In [1]: import numpy as np

In [2]: from numpy import linalg as LA

In [3]: np.set_printoptions(suppress=True, linewidth=200)

In [4]: E = np.load("sample15.npy")

In [5]: E
Out[5]: 
array([[ 0,  0, 13],
       [ 0,  0, 17],
       [ 2,  7,  0],
       [ 0,  3,  5],
       [ 6,  9,  0],
       [ 0,  5,  1],
       [ 4,  8,  0],
       [ 0,  1,  9],
       [12, 12,  0],
       [ 0,  0, 21],
       [ 0,  6,  0],
       [ 4,  8,  0],
       [14, 13,  0],
       [10, 11,  0],
       [ 0,  4,  3],
       [ 0,  3,  5],
       [ 0,  0, 11],
       [ 0,  2,  7],
       [ 0,  1,  9],
       [ 0,  4,  3],
       [ 0,  2,  7],
       [10, 11,  0],
       [ 0,  5,  1],
       [14, 13,  0],
       [ 8, 10,  0],
       [ 8, 10,  0],
       [ 0,  5,  1]])

In [6]: gram = np.cov(E, rowvar=False)

In [7]: np.round(LA.eigvalsh(gram)[::-1], 3)
Out[7]: array([62.125, 13.941,  0.341])

In [8]: np.argsort(-E.std(axis=0).round(6), kind="stable")
Out[8]: array([2, 0, 1])

In [9]: np.round(np.corrcoef(E.T), 3)
Out[9]: 
array([[ 1.   ,  0.907, -0.521],
       [ 0.907,  1.   , -0.804],
       [-0.521, -0.804,  1.   ]])

In [10]: np.round(E.std(axis=0), 3)
Out[10]: array([4.802, 4.243, 5.703])

In [11]: np.round(np.polyfit(E[:, 1], E[:, 0], 1), 3)
Out[11]: array([ 1.026, -2.407])

In [12]: proj = E @ LA.solve(E.T @ E, E.T)

In [13]: np.allclose(proj @ proj, proj)
Out[13]: True

In [14]: np.round(np.trace(proj), 3)
Out[14]: np.float64(3.0)

In [15]: LA.matrix_rank(np.eye(27) - proj)
Out[15]: np.int64(24)

In [16]: np.round(proj @ E[:, 0], 3) + 0
Out[16]: array([ 0.,  0.,  2.,  0.,  6.,  0.,  4.,  0., 12.,  0.,  0.,  4., 14., 10.,  0.,  0.,  0.,  0.,  0.,  0.,  0., 10.,  0., 14.,  8.,  8.,  0.])

In [17]: feats = np.loadtxt("a.csv", delimiter=",")

In [18]: feats
Out[18]: 
array([[2., 0., 2., 1., 2.],
       [2., 2., 0., 2., 1.],
       [1., 2., 2., 0., 2.],
       [2., 1., 2., 2., 0.],
       [0., 2., 1., 2., 2.]])

In [19]: rng = np.random.default_rng(60128)

In [20]: idx = rng.permutation(5)

In [21]: idx
Out[21]: array([0, 3, 4, 2, 1])

In [22]: other = feats[idx][:, idx]

In [23]: np.trace(other)
Out[23]: np.float64(10.0)

In [24]: np.allclose(other, feats)
Out[24]: False

In [25]: np.round(np.sort(np.abs(LA.eigvals(other))), 3)
Out[25]: array([1.328, 1.328, 2.497, 2.497, 7.   ])

In [26]: np.diag(other)
Out[26]: array([2., 2., 2., 2., 2.])

In [27]: np.round(LA.det(other), 3), round(LA.det(feats[idx]), 3)
Out[27]: (np.float64(77.0), np.float64(-77.0))

In [28]: idx = rng.integers(0, 2, 3)

In [29]: data = np.triu((idx[:, None] == idx) & (rng.random((3, 3)) < 0.8), 1).astype(int)

In [30]: data += data.T

In [31]: data
Out[31]: 
array([[0, 0, 0],
       [0, 0, 1],
       [0, 1, 0]])

In [32]: O, vecs = LA.qr(E[:, :2])[0], LA.qr(E[:, 2:])[0]

In [33]: sv = LA.svd(O.T @ vecs, compute_uv=False)

In [34]: sv.round(3)
Out[34]: array([0.201])

In [35]: np.round(LA.norm(data, 2) / LA.norm(data), 3)
Out[35]: np.float64(0.707)

In [36]: W0 = np.loadtxt("case2.csv", delimiter=",")

In [37]: W0
Out[37]: 
array([[ 0.598, -0.894, -0.959],
       [ 0.701, -0.686, -0.963],
       [-0.744, -0.97 ,  0.675],
       [ 0.701,  0.04 , -0.92 ],
       [-0.03 ,  0.327,  0.207],
       [ 0.149, -0.537, -0.501],
       [-0.149, -0.06 ,  0.245],
       [ 0.264, -0.565, -0.658],
       [-0.701, -0.726,  0.831],
       [-0.716,  0.629,  0.964],
       [ 0.06 , -0.985, -0.84 ],
       [ 0.578, -0.578, -0.909],
       [-0.291, -0.762,  0.1  ],
       [-0.716, -0.523,  0.885],
       [ 0.   ,  0.414,  0.197]])

In [38]: Z = W0[[4, 6]].astype(float)

In [39]: for _ in range(5):
    ...:     idx = LA.norm(W0[:, None] - Z, axis=-1).argmin(axis=1)
    ...:     Z = np.array([W0[idx == j].mean(axis=0) for j in range(2)])
    ...: 

In [40]: idx
Out[40]: array([1, 1, 0, 1, 0, 1, 0, 1, 0, 0, 1, 1, 0, 0, 0])

In [41]: np.round(Z[1] - Z[0], 3)
Out[41]: array([ 0.854, -0.392, -1.334])

In [42]: th = np.radians(120)

In [43]: Rm = np.eye(3)

In [44]: Rm[0, 0] = Rm[2, 2] = np.cos(th)

In [45]: Rm[0, 2], Rm[2, 0] = -np.sin(th), np.sin(th)

In [46]: Rm.round(3)
Out[46]: 
array([[-0.5  ,  0.   , -0.866],
       [ 0.   ,  1.   ,  0.   ],
       [ 0.866,  0.   , -0.5  ]])

In [47]: other = W0 @ Rm.T

In [48]: np.allclose(LA.norm(W0, axis=1), LA.norm(other, axis=1))
Out[48]: True

In [49]: np.round(LA.svd(W0, compute_uv=False), 3), np.round(LA.svd(other, compute_uv=False), 3)
Out[49]: (array([3.501, 2.381, 0.352]), array([3.501, 2.381, 0.352]))

In [50]: m1 = np.load("out8.npy")

In [51]: m1
Out[51]: 
array([[  5,   4,   4],
       [ -5,   2,   5],
       [ -3,   0,  -2],
       [ -3,  -1,  -3],
       [-10,  10,  19]])

In [52]: # row 4 dominates

In [53]: x0 = np.array([-5, 0, -5])

In [54]: m1 @ (2 * x0)
Out[54]: array([-90,   0,  50,  60, -90])

In [55]: m1 * x0
Out[55]: 
array([[-25,   0, -20],
       [ 25,   0, -25],
       [ 15,   0,  10],
       [ 15,   0,  15],
       [ 50,   0, -95]])

In [56]: (m1 * x0).sum(axis=1)
Out[56]: array([-45,   0,  25,  30, -45])

In [57]: (m1 @ x0).argmax()
Out[57]: np.int64(3)

In [58]: np.sign((m1 @ x0).round(6))
Out[58]: array([-1,  0,  1,  1, -1])

In [59]: O, vecs = LA.qr(m1[:, :2])[0], LA.qr(m1[:, 2:])[0]

In [60]: sv = LA.svd(O.T @ vecs, compute_uv=False)

In [61]: round(float(LA.norm(O @ O.T - vecs @ vecs.T, 2)), 3)
Out[61]: 1.0

In [62]: sv.round(3)
Out[62]: array([0.983])

In [63]: round(float(LA.norm(m1[1], 1)), 3), np.round(LA.norm(m1[1], np.inf), 3)
Out[63]: (12.0, np.float64(5.0))

In [64]: np.round(LA.norm(m1, 2), 3)
Out[64]: np.float64(24.901)

In [65]: round(LA.norm(m1, "nuc"), 3)
Out[65]: np.float64(35.748)

In [66]: np.round(LA.norm(m1[1] - m1[4]), 3)
Out[66]: np.float64(16.882)

In [67]: np.round(LA.norm(m1, axis=0), 3)
Out[67]: array([12.961, 11.   , 20.372])

In [68]: m1[1] @ m1[4]
Out[68]: np.int64(165)

In [69]: round(LA.norm(m1) ** 2 / LA.norm(m1, 2) ** 2, 3)
Out[69]: np.float64(1.135)

In [70]: round(LA.norm(m1, 1), 3), round(LA.norm(m1, np.inf), 3)
Out[70]: (np.float64(33.0), np.float64(39.0))

In [71]: F = np.load("dump.npy")

In [72]: F
Out[72]: 
array([[0, 1, 1],
       [1, 0, 1],
       [1, 1, 0]])

In [73]: x0 = np.array([0, 0, -1])

In [74]: F @ np.eye(3)[0]
Out[74]: array([0., 1., 1.])

In [75]: LA.norm(F @ x0) <= LA.norm(F, 2) * LA.norm(x0) + 1e-9
Out[75]: np.True_

In [76]: F @ (2 * x0)
Out[76]: array([-2, -2,  0])

In [77]: np.einsum("ij,j->i", F, x0)
Out[77]: array([-1, -1,  0])

In [78]: (F @ x0).argmax()
Out[78]: np.int64(2)

In [79]: other = F + rng.integers(-2, 3, (3, 1)) @ rng.integers(-2, 3, (1, 3))

In [80]: other
Out[80]: 
array([[ 0,  1,  1],
       [-1, -2, -1],
       [ 3,  3,  2]])

In [81]: other - F
Out[81]: 
array([[ 0,  0,  0],
       [-2, -2, -2],
       [ 2,  2,  2]])

In [82]: np.round(LA.svd(other - F, compute_uv=False), 3) + 0
Out[82]: array([4.899, 0.   , 0.   ])

In [83]: w, vecs = LA.eig(other)

In [84]: np.round(np.sort(LA.eigvals(other.T)), 3)
Out[84]: array([-1., -1.,  2.])

In [85]: np.round(np.prod(w), 3)
Out[85]: np.float64(2.0)

In [86]: np.round(other @ vecs[:, 0] - w[0] * vecs[:, 0], 3) + 0
Out[86]: array([0., 0., 0.])

In [87]: np.trace(F @ F @ F) // 6
Out[87]: np.int64(1)

In [88]: Lm = np.diag(F.sum(axis=1)) - F

In [89]: Lm @ np.ones(3)
Out[89]: array([0., 0., 0.])

In [90]: LA.matrix_rank(Lm)
Out[90]: np.int64(2)

In [91]: round(LA.eigvals(F).sum().real, 3)
Out[91]: np.float64(-0.0)

In [92]: np.round(LA.eigvals(F), 3)
Out[92]: array([-1.,  2., -1.])

In [93]: np.round(LA.det(F[::-1]), 3)
Out[93]: np.float64(-2.0)

In [94]: np.einsum("ii->", F)
Out[94]: np.int64(0)

In [95]: M = np.array([[2, 2, 1], [1, 2, 1], [0, 0, 1]])

In [96]: np.round(LA.eigvals(M), 3)
Out[96]: array([3.414, 0.586, 1.   ])

In [97]: round(LA.det(M.T), 3)
Out[97]: np.float64(2.0)

In [98]: np.kron(np.eye(2, dtype=int), M)
Out[98]: 
array([[2, 2, 1, 0, 0, 0],
       [1, 2, 1, 0, 0, 0],
       [0, 0, 1, 0, 0, 0],
       [0, 0, 0, 2, 2, 1],
       [0, 0, 0, 1, 2, 1],
       [0, 0, 0, 0, 0, 1]])

In [99]: LA.matrix_rank(M)
Out[99]: np.int64(3)

In [100]: M.sum(axis=0)
Out[100]: array([3, 4, 3])

In [101]: np.round(M.mean(axis=0), 3)
Out[101]: array([1.   , 1.333, 1.   ])

In [102]: np.diff(M, axis=0)
Out[102]: 
array([[-1,  0,  0],
       [-1, -2,  0]])

In [103]: round(LA.norm(M), 3)
Out[103]: np.float64(4.0)

In [104]: np.round(LA.svd(M, compute_uv=False), 3)
Out[104]: array([3.847, 0.947, 0.549])

In [105]: np.abs(M).max()
Out[105]: np.int64(2)

In [106]: M - M[0]
Out[106]: 
array([[ 0,  0,  0],
       [-1,  0,  0],
       [-2, -2,  0]])

In [107]: O = M.astype(float).copy()

In [108]: for j in range(3):
     ...:     O[:, j] -= O[:, :j] @ (O[:, :j].T @ O[:, j])
     ...:     O[:, j] /= LA.norm(O[:, j])
     ...: 

In [109]: O.round(3) + 0
Out[109]: 
array([[ 0.894, -0.447,  0.   ],
       [ 0.447,  0.894,  0.   ],
       [ 0.   ,  0.   ,  1.   ]])

In [110]: np.round(O.T @ M, 3) + 0
Out[110]: 
array([[2.236, 2.683, 1.342],
       [0.   , 0.894, 0.447],
       [0.   , 0.   , 1.   ]])

In [111]: other = M + rng.integers(-2, 3, (3, 1)) @ rng.integers(-2, 3, (1, 3))

In [112]: other
Out[112]: 
array([[ 0,  4,  2],
       [-1,  4,  2],
       [ 4, -4, -1]])

In [113]: other - M
Out[113]: 
array([[-2,  2,  1],
       [-2,  2,  1],
       [ 4, -4, -2]])

In [114]: np.round(LA.svd(other - M, compute_uv=False), 3) + 0
Out[114]: array([7.348, 0.   , 0.   ])

In [115]: O, vecs = LA.qr(M[:, :1])[0], LA.qr(M[:, 1:])[0]

In [116]: sv = LA.svd(O.T @ vecs, compute_uv=False)

In [117]: np.round(LA.norm(O @ O.T - vecs @ vecs.T, 2), 3)
Out[117]: np.float64(1.0)

In [118]: np.round(np.degrees(np.arccos(sv.clip(0, 1))), 3)
Out[118]: array([18.435])

In [119]: J = np.load("arr.npy")

In [120]: J
Out[120]: 
array([[-0.958, -0.94 ,  1.607],
       [-0.94 , -2.351, -0.265],
       [ 1.607, -0.265, -0.691]])

In [121]: w, vecs = LA.eigh(J)

In [122]: x0 = np.array([-3, -5, -5])

In [123]: round(float(x0 @ J @ x0 / (x0 @ x0)), 3), round(float(w[0]), 3), round(w[-1], 3)
Out[123]: (-1.321, -3.0, np.float64(0.999))

In [124]: x0 @ J @ x0
Out[124]: np.float64(-77.912)

In [125]: np.round(vecs * np.maximum(w, 0) @ vecs.T, 3)
Out[125]: 
array([[ 0.466, -0.168,  0.469],
       [-0.168,  0.06 , -0.169],
       [ 0.469, -0.169,  0.473]])
